% ipython --no-banner

In [1]: import numpy as np

In [2]: np.set_printoptions(suppress=True, linewidth=120)

In [3]: F = np.load("block1.npy")

In [4]: F.round(2) + 0
Out[4]: 
array([[ 0.34,  0.48,  0.77, -1.59, -1.21,  0.97,  0.74, -0.35,  0.91,  0.57,  0.17, -1.13],
       [-0.51,  0.07, -0.34, -0.87,  1.28,  0.73, -1.93, -1.  , -0.12,  0.67,  0.49, -0.5 ],
       [ 0.  , -0.61,  1.63, -0.67,  0.94,  0.48,  0.3 ,  0.09, -0.15, -1.72,  1.04,  0.52],
       [ 0.43,  0.88,  2.  ,  1.42, -0.13, -0.16, -1.06,  0.31,  0.42,  0.75,  0.16, -0.17],
       [ 1.8 ,  0.01, -0.47, -0.41, -0.07, -1.54, -0.29, -0.81,  0.8 , -0.07,  1.21,  0.4 ],
       [ 0.94,  0.93, -0.81,  0.52, -0.1 ,  0.75, -0.13,  0.91, -1.13, -0.75,  1.12, -1.34],
       [-0.86,  1.9 , -0.44, -0.36, -0.51, -0.13, -0.73,  0.12,  0.97, -1.42, -0.28,  0.7 ],
       [-1.2 , -1.02,  0.04,  0.34, -0.43, -1.2 , -0.4 ,  0.12,  0.74, -0.73,  0.42, -1.83],
       [-0.09,  0.58, -0.43,  0.82,  1.77,  0.39,  1.29, -0.13,  1.59,  0.2 ,  0.19, -0.49],
       [-1.46,  0.59,  0.  ,  0.18, -0.45, -0.33,  0.76, -0.34, -0.6 ,  0.92,  1.96,  0.64],
       [ 0.09,  0.15,  0.13,  1.07, -0.51,  0.44,  0.32, -2.47, -0.52, -0.83, -0.35, -0.31],
       [-0.09,  1.19,  0.63, -0.86,  0.96, -1.55,  0.62, -0.22, -1.19,  0.07, -0.8 , -0.81]])

In [5]: Y = F / np.sqrt((F ** 2).mean(axis=1, keepdims=True))

In [6]: np.round(np.linalg.norm(Y, axis=1), 2)
Out[6]: array([3.46, 3.46, 3.46, 3.46, 3.46, 3.46, 3.46, 3.46, 3.46, 3.46, 3.46, 3.46])

In [7]: print(np.linalg.matrix_rank(F - F.mean(axis=1, keepdims=True)))
11

In [8]: np.allclose(F @ F.T, F.T @ F)
Out[8]: True

In [9]: np.round(np.trace(F), 2)
Out[9]: np.float64(4.88)

In [10]: round(np.linalg.det(F), 2)
Out[10]: np.float64(-531441.0)

In [11]: F.inv()
---------------------------------------------------------------------------
AttributeError                            Traceback (most recent call last)
Cell In[11], line 1
----> 1 F.inv()

AttributeError: 'numpy.ndarray' object has no attribute 'inv'

In [12]: assert F == F.T
---------------------------------------------------------------------------
ValueError                                Traceback (most recent call last)
Cell In[12], line 1
----> 1 assert F == F.T

ValueError: The truth value of an array with more than one element is ambiguous. Use a.any() or a.all()

In [13]: f = np.array([3, 1, 2, 0, 1, 2, 2, 1, 1, 2, 3, 3])

In [14]: Y = F + np.outer(f, np.eye(12)[2])

In [15]: Y.round(2)
Out[15]: 
array([[ 0.34,  0.48,  3.77, -1.59, -1.21,  0.97,  0.74, -0.35,  0.91,  0.57,  0.17, -1.13],
       [-0.51,  0.07,  0.66, -0.87,  1.28,  0.73, -1.93, -1.  , -0.12,  0.67,  0.49, -0.5 ],
       [ 0.  , -0.61,  3.63, -0.67,  0.94,  0.48,  0.3 ,  0.09, -0.15, -1.72,  1.04,  0.52],
       [ 0.43,  0.88,  2.  ,  1.42, -0.13, -0.16, -1.06,  0.31,  0.42,  0.75,  0.16, -0.17],
       [ 1.8 ,  0.01,  0.53, -0.41, -0.07, -1.54, -0.29, -0.81,  0.8 , -0.07,  1.21,  0.4 ],
       [ 0.94,  0.93,  1.19,  0.52, -0.1 ,  0.75, -0.13,  0.91, -1.13, -0.75,  1.12, -1.34],
       [-0.86,  1.9 ,  1.56, -0.36, -0.51, -0.13, -0.73,  0.12,  0.97, -1.42, -0.28,  0.7 ],
       [-1.2 , -1.02,  1.04,  0.34, -0.43, -1.2 , -0.4 ,  0.12,  0.74, -0.73,  0.42, -1.83],
       [-0.09,  0.58,  0.57,  0.82,  1.77,  0.39,  1.29, -0.13,  1.59,  0.2 ,  0.19, -0.49],
       [-1.46,  0.59,  2.  ,  0.18, -0.45, -0.33,  0.76, -0.34, -0.6 ,  0.92,  1.96,  0.64],
       [ 0.09,  0.15,  3.13,  1.07, -0.51,  0.44,  0.32, -2.47, -0.52, -0.83, -0.35, -0.31],
       [-0.09,  1.19,  3.63, -0.86,  0.96, -1.55,  0.62, -0.22, -1.19,  0.07, -0.8 , -0.81]])

In [16]: vec = np.array([0, 1, 2, 2, 0, 0, 2, 0, 1, 1, 2, 0])

In [17]: rhs = F @ vec

In [18]: rhs.round(2)
Out[18]: array([ 2.14, -4.67,  2.1 ,  7.08,  0.82,  0.45, -2.17, -0.21,  6.1 ,  6.73,  1.16, -0.75])

In [19]: np.round(np.linalg.solve(F.T, F[10]), 2) + 0
Out[19]: array([0., 0., 0., 0., 0., 0., 0., 0., 0., 0., 1., 0.])

In [20]: print(np.round(np.linalg.solve(F, -2 * rhs), 2) + 0)
[ 0. -2. -4. -4.  0.  0. -4.  0. -2. -2. -4.  0.]

In [21]: np.round(np.linalg.solve(F, F[:, 8]), 2) + 0
Out[21]: array([0., 0., 0., 0., 0., 0., 0., 0., 1., 0., 0., 0.])
